$ python -q
>>> import numpy as np
>>> from numpy import linalg as LA
>>> np.set_printoptions(precision=2, suppress=True, linewidth=100, floatmode="fixed")
>>> def tidy(a):
...     return np.round(a, 2) + 0
... 
>>> K = np.load("dump.npy")
>>> K
array([[  1,  -1,   1,  -1],
       [  1,   0,   0,   0],
       [  1,   1,   1,   1],
       [  1,   2,   4,   8],
       [  1,   3,   9,  27],
       [  1,   4,  16,  64],
       [  1,   5,  25, 125],
       [  1,   6,  36, 216],
       [  1,   7,  49, 343]])
>>> W1 = np.array([[-2, 3], [1, -1], [-2, 2], [3, 1]])
>>> b = np.array([3, 1])
>>> hid = np.maximum(K @ W1 + b, 0)
>>> LA.matrix_rank(hid)
np.int64(2)
>>> (hid > 0).astype(int)
array([[0, 1],
       [1, 1],
       [1, 1],
       [1, 1],
       [1, 1],
       [1, 1],
       [1, 1],
       [1, 1],
       [1, 1]])
>>> W2 = np.array([[3, 2, 1], [3, 0, 3]])
>>> (hid @ W2).round(6).argmax(axis=1)
array([0, 0, 0, 0, 0, 0, 0, 0, 0])
>>> W1 @ W2
array([[ 3, -4,  7],
       [ 0,  2, -2],
       [ 0, -4,  4],
       [12,  6,  6]])
>>> A2 = np.c_[K[:, :1] @ np.array([[4]]), np.array([3, 9, -9, -2, 9, -3, -4, 1, 9])]
>>> A2
array([[ 4,  3],
       [ 4,  9],
       [ 4, -9],
       [ 4, -2],
       [ 4,  9],
       [ 4, -3],
       [ 4, -4],
       [ 4,  1],
       [ 4,  9]])
>>> tidy(LA.lstsq(K, A2[:, 0])[0])
array([4.00, 0.00, 0.00, 0.00])
>>> tidy(LA.norm(A2 - K @ LA.lstsq(K, A2)[0], axis=0))
array([ 0.00, 16.54])
>>> LA.matrix_rank(A2)
np.int64(2)
>>> U, s, vt = LA.svd(K)
>>> np.argmax(s[:-1] / (s[1:] + 1e-6)) + 1
np.int64(1)
>>> A2 = U[:, :1] @ np.diag(s[:1]) @ vt[:1]
>>> LA.matrix_rank(K, rtol=0.05)
np.int64(1)
>>> LA.matrix_rank(A2)
np.int64(1)
>>> tidy(LA.norm(K - A2, 2)), tidy(s[1])
(np.float64(11.98), np.float64(11.98))
>>> tidy(LA.norm(K - A2) / LA.norm(K))
np.float64(0.03)
>>> A2 = np.array([[0, 0, 2], [1, 1, 2], [3, 0, 2], [2, 3, 1]])
>>> np.einsum("ij,ij->i", K, K)
array([     4,      1,      4,     85,    820,   4369,  16276,  47989, 120100])
>>> K @ A2
array([[   0,   -4,    1],
       [   0,    0,    2],
       [   6,    4,    7],
       [  30,   26,   22],
       [  84,   84,   53],
       [ 180,  196,  106],
       [ 330,  380,  187],
       [ 546,  654,  302],
       [ 840, 1036,  457]])
>>> A2 @ K
Traceback (most recent call last):
  File "<python-input-29>", line 1, in <module>
    A2 @ K
    ~~~^~~
ValueError: matmul: Input operand 1 has a mismatch in its core dimension 0, with gufunc signature (n?,k),(k,m?)->(n?,m?) (size 9 is different from 3)
>>> np.vstack([K, A2.T]).shape
(12, 4)
>>> np.einsum("ik,kj->ij", K, A2)
array([[   0,   -4,    1],
       [   0,    0,    2],
       [   6,    4,    7],
       [  30,   26,   22],
       [  84,   84,   53],
       [ 180,  196,  106],
       [ 330,  380,  187],
       [ 546,  654,  302],
       [ 840, 1036,  457]])
>>> x = np.array([1, -2, 0, 3])
>>> rhs = K @ x
>>> b, lr = np.zeros(4), 1 / LA.norm(K, 2) ** 2
>>> for i in range(20):
...     b -= lr * K.T @ (K @ b - rhs)
...     if i % 5 == 0: print(i, round(LA.norm(K @ b - rhs), 2))
... 
0 13.2
5 13.16
10 13.11
15 13.07
>>> tidy(LA.cond(K))
np.float64(258.07)
>>> feats = np.loadtxt("data.csv", delimiter=",")
>>> feats
array([[4.00, 1.00, 0.00, 0.00, 0.00, 0.00, 0.00],
       [0.00, 4.00, 1.00, 0.00, 0.00, 0.00, 0.00],
       [0.00, 0.00, 4.00, 1.00, 0.00, 0.00, 0.00],
       [0.00, 0.00, 0.00, 4.00, 1.00, 0.00, 0.00],
       [0.00, 0.00, 0.00, 0.00, 4.00, 1.00, 0.00],
       [0.00, 0.00, 0.00, 0.00, 0.00, 4.00, 1.00],
       [0.00, 0.00, 0.00, 0.00, 0.00, 0.00, 4.00]])
>>> # triangular: eigenvalues sit on the diagonal
>>> rng = np.random.default_rng(195461)
>>> lab = rng.permutation(7)
>>> lab
array([1, 4, 5, 6, 2, 3, 0])
>>> A2 = feats[lab][:, lab]
>>> np.diag(A2)
array([4.00, 4.00, 4.00, 4.00, 4.00, 4.00, 4.00])
>>> A2
array([[4.00, 0.00, 0.00, 0.00, 1.00, 0.00, 0.00],
       [0.00, 4.00, 1.00, 0.00, 0.00, 0.00, 0.00],
       [0.00, 0.00, 4.00, 1.00, 0.00, 0.00, 0.00],
       [0.00, 0.00, 0.00, 4.00, 0.00, 0.00, 0.00],
       [0.00, 0.00, 0.00, 0.00, 4.00, 1.00, 0.00],
       [0.00, 1.00, 0.00, 0.00, 0.00, 4.00, 0.00],
       [1.00, 0.00, 0.00, 0.00, 0.00, 0.00, 4.00]])
>>> tidy(np.sort(np.abs(LA.eigvals(A2))))
array([4.00, 4.00, 4.00, 4.00, 4.00, 4.00, 4.00])
>>> feats @ feats
array([[16.00,  8.00,  1.00,  0.00,  0.00,  0.00,  0.00],
       [ 0.00, 16.00,  8.00,  1.00,  0.00,  0.00,  0.00],
       [ 0.00,  0.00, 16.00,  8.00,  1.00,  0.00,  0.00],
       [ 0.00,  0.00,  0.00, 16.00,  8.00,  1.00,  0.00],
       [ 0.00,  0.00,  0.00,  0.00, 16.00,  8.00,  1.00],
       [ 0.00,  0.00,  0.00,  0.00,  0.00, 16.00,  8.00],
       [ 0.00,  0.00,  0.00,  0.00,  0.00,  0.00, 16.00]])
>>> [int(LA.matrix_rank(LA.matrix_power(feats, p))) for p in range(1, 8)]
[7, 7, 7, 7, 7, 7, 7]
>>> LA.matrix_rank(feats - feats[0, 0] * np.eye(7))
np.int64(6)
>>> A2 = feats / np.sqrt((feats ** 2).mean(axis=1, keepdims=True))
>>> tidy(feats - feats.mean(axis=1, keepdims=True))
array([[ 3.29,  0.29, -0.71, -0.71, -0.71, -0.71, -0.71],
       [-0.71,  3.29,  0.29, -0.71, -0.71, -0.71, -0.71],
       [-0.71, -0.71,  3.29,  0.29, -0.71, -0.71, -0.71],
       [-0.71, -0.71, -0.71,  3.29,  0.29, -0.71, -0.71],
       [-0.71, -0.71, -0.71, -0.71,  3.29,  0.29, -0.71],
       [-0.71, -0.71, -0.71, -0.71, -0.71,  3.29,  0.29],
       [-0.57, -0.57, -0.57, -0.57, -0.57, -0.57,  3.43]])
>>> np.abs(feats).max()
np.float64(4.0)
>>> feats.shape
(7, 7)
>>> feats - feats[0]
array([[ 0.00,  0.00,  0.00,  0.00,  0.00,  0.00,  0.00],
       [-4.00,  3.00,  1.00,  0.00,  0.00,  0.00,  0.00],
       [-4.00, -1.00,  4.00,  1.00,  0.00,  0.00,  0.00],
       [-4.00, -1.00,  0.00,  4.00,  1.00,  0.00,  0.00],
       [-4.00, -1.00,  0.00,  0.00,  4.00,  1.00,  0.00],
       [-4.00, -1.00,  0.00,  0.00,  0.00,  4.00,  1.00],
       [-4.00, -1.00,  0.00,  0.00,  0.00,  0.00,  4.00]])
>>> LA.matrix_rank(feats)
np.int64(7)
>>> LA.rank(feats)
Traceback (most recent call last):
  File "<python-input-56>", line 1, in <module>
    LA.rank(feats)
    ^^^^^^^
AttributeError: module 'numpy.linalg' has no attribute 'rank'
>>> tidy(np.abs(LA.eigvals(feats)).max())
np.float64(4.0)
>>> feats @ feats
array([[16.00,  8.00,  1.00,  0.00,  0.00,  0.00,  0.00],
       [ 0.00, 16.00,  8.00,  1.00,  0.00,  0.00,  0.00],
       [ 0.00,  0.00, 16.00,  8.00,  1.00,  0.00,  0.00],
       [ 0.00,  0.00,  0.00, 16.00,  8.00,  1.00,  0.00],
       [ 0.00,  0.00,  0.00,  0.00, 16.00,  8.00,  1.00],
       [ 0.00,  0.00,  0.00,  0.00,  0.00, 16.00,  8.00],
       [ 0.00,  0.00,  0.00,  0.00,  0.00,  0.00, 16.00]])
>>> tidy(np.sort(np.abs(LA.eigvals(feats))))
array([4.00, 4.00, 4.00, 4.00, 4.00, 4.00, 4.00])
>>> np.allclose(feats @ feats.T, feats.T @ feats)
False
>>> np.allclose(feats, feats.T)
False
>>> LA.determinant(feats)
Traceback (most recent call last):
  File "<python-input-62>", line 1, in <module>
    LA.determinant(feats)
    ^^^^^^^^^^^^^^
AttributeError: module 'numpy.linalg' has no attribute 'determinant'
